% python3 -q
>>> import numpy as np
>>> np.set_printoptions(precision=2, suppress=True, linewidth=200)
>>> rd = lambda a: np.round(a, 2) + 0
>>> feats = np.load("m.npy")
>>> feats
array([[-2, -2, -1,  3, -1],
       [-1, -1,  0,  4,  0],
       [-2, -2, -1,  3, -1],
       [ 0,  0,  1,  5,  1]])
>>> # columns 0 and 1 are equal
>>> r = np.linalg.matrix_rank(feats)
>>> r
np.int64(2)
>>> null = np.linalg.svd(feats)[2][r:].T
>>> np.linalg.matrix_rank(feats.T @ feats), np.linalg.matrix_rank(feats @ feats.T)
(np.int64(2), np.int64(2))
>>> rd(null @ null.T)
array([[ 0.69, -0.31, -0.23,  0.09, -0.23],
       [-0.31,  0.69, -0.23,  0.09, -0.23],
       [-0.23, -0.23,  0.79, -0.12, -0.21],
       [ 0.09,  0.09, -0.12,  0.05, -0.12],
       [-0.23, -0.23, -0.21, -0.12,  0.79]])
>>> [int(np.linalg.matrix_rank(feats[:i])) for i in range(1, len(feats) + 1)]
[1, 2, 2, 2]
>>> np.allclose(feats @ null, 0)
True
>>> rd(feats @ null)
array([[0., 0., 0.],
       [0., 0., 0.],
       [0., 0., 0.],
       [0., 0., 0.]])
>>> [int(np.linalg.matrix_rank(np.delete(feats, i, axis=0))) for i in range(4)]
[2, 2, 2, 2]
>>> u = np.array([2, 3, 3])
>>> print(np.correlate(feats[0], feats[2], "full"))
[ 2 -4 -3  0 19  0 -3 -4  2]
>>> print(np.array([np.convolve(row, u, "same") for row in feats]))
[[-10 -14  -3   4   6]
 [ -5  -6   5  12  12]
 [-10 -14  -3   4   6]
 [  0   2  13  20  18]]
>>> print(np.polyval(u, feats[0]))
[ 5  5  2 30  2]
>>> print(np.convolve(feats[0], u))
[ -4 -10 -14  -3   4   6  -3]
>>> rd(np.linalg.norm(feats, 2) / np.linalg.norm(feats))
np.float64(0.91)
>>> B = feats / np.sqrt((feats ** 2).mean(axis=1, keepdims=True))
>>> rd(feats - feats.mean(axis=1, keepdims=True))
array([[-1.4, -1.4, -0.4,  3.6, -0.4],
       [-1.4, -1.4, -0.4,  3.6, -0.4],
       [-1.4, -1.4, -0.4,  3.6, -0.4],
       [-1.4, -1.4, -0.4,  3.6, -0.4]])
>>> rd(B[3])
array([0.  , 0.  , 0.43, 2.15, 0.43])
>>> print(np.linalg.matrix_rank(B) == np.linalg.matrix_rank(feats))
True
>>> m1 = np.loadtxt("a.csv", delimiter=",")
>>> m1
array([[ 0.37,  3.18,  0.26],
       [ 0.72,  4.77,  0.63],
       [ 0.04, -0.07, -0.03],
       [ 0.35,  1.62,  0.23],
       [-0.41, -3.34, -0.34],
       [ 0.28,  3.08,  0.39],
       [-0.21, -0.1 ,  0.07],
       [ 0.69,  4.91,  0.55],
       [-0.29, -1.55, -0.04],
       [-0.51, -4.84, -0.63],
       [-0.12, -1.58, -0.24],
       [-0.4 , -1.67, -0.13],
       [ 0.26,  3.15,  0.45],
       [ 0.13,  1.58,  0.08],
       [-0.49, -4.61, -0.54],
       [-0.44, -3.1 , -0.57],
       [-0.32, -1.63, -0.17],
       [ 0.37,  3.23,  0.56],
       [ 0.2 ,  1.51,  0.21],
       [ 0.6 ,  3.16,  0.48],
       [-0.48, -3.18, -0.53],
       [ 0.43,  3.01,  0.54],
       [-0.25, -1.43, -0.04]])
>>> B = np.c_[m1[:, :1] @ np.array([[-2]]), np.array([2, 1, 0, 0, -1, -1, -3, 0, -3, -3, -1, 2, -1, -3, -3, 3, 3, 0, 3, -1, 3, 2, 3])]
>>> print(B)
[[-0.74  2.  ]
 [-1.44  1.  ]
 [-0.08  0.  ]
 [-0.7   0.  ]
 [ 0.82 -1.  ]
 [-0.56 -1.  ]
 [ 0.42 -3.  ]
 [-1.38  0.  ]
 [ 0.58 -3.  ]
 [ 1.02 -3.  ]
 [ 0.24 -1.  ]
 [ 0.8   2.  ]
 [-0.52 -1.  ]
 [-0.26 -3.  ]
 [ 0.98 -3.  ]
 [ 0.88  3.  ]
 [ 0.64  3.  ]
 [-0.74  0.  ]
 [-0.4   3.  ]
 [-1.2  -1.  ]
 [ 0.96  3.  ]
 [-0.86  2.  ]
 [ 0.5   3.  ]]
>>> print(np.linalg.matrix_rank(np.c_[m1, B]))
4
>>> np.linalg.matrix_rank(B)
np.int64(2)
>>> D = np.linalg.norm(m1[:, None] - m1[None], axis=-1)
>>> print(np.unravel_index(D.round(6).argmax(), D.shape))
(np.int64(7), np.int64(9))
>>> np.flatnonzero(D[17] < D.mean() / 2)
array([ 0,  1,  3,  5,  7, 12, 17, 19, 21])
>>> D[17].round(6).argsort(kind="stable")[:4]
array([17, 12, 21,  5])
>>> D.shape
(23, 23)
>>> E = np.load("mat.npy")
>>> E
array([[ 1,  0,  2,  0,  0],
       [ 0,  0,  2,  1,  0],
       [ 1,  2,  0,  0, -6],
       [ 2,  0,  0,  2,  0],
       [ 1,  3,  0,  0, -9]])
>>> U, sig, vt = np.linalg.svd(feats)
>>> rd(sig)
array([8.33, 3.69, 0.  , 0.  ])
>>> np.argmax(sig[:-1] / (sig[1:] + 1e-6)) + 1
np.int64(2)
>>> B = U[:, :2] @ np.diag(sig[:2]) @ vt[:2]
>>> rd(B)
array([[-2., -2., -1.,  3., -1.],
       [-1., -1.,  0.,  4.,  0.],
       [-2., -2., -1.,  3., -1.],
       [ 0.,  0.,  1.,  5.,  1.]])
>>> print(np.linalg.matrix_rank(B))
2
>>> np.linalg.matrix_rank(feats, rtol=0.05)
np.int64(2)
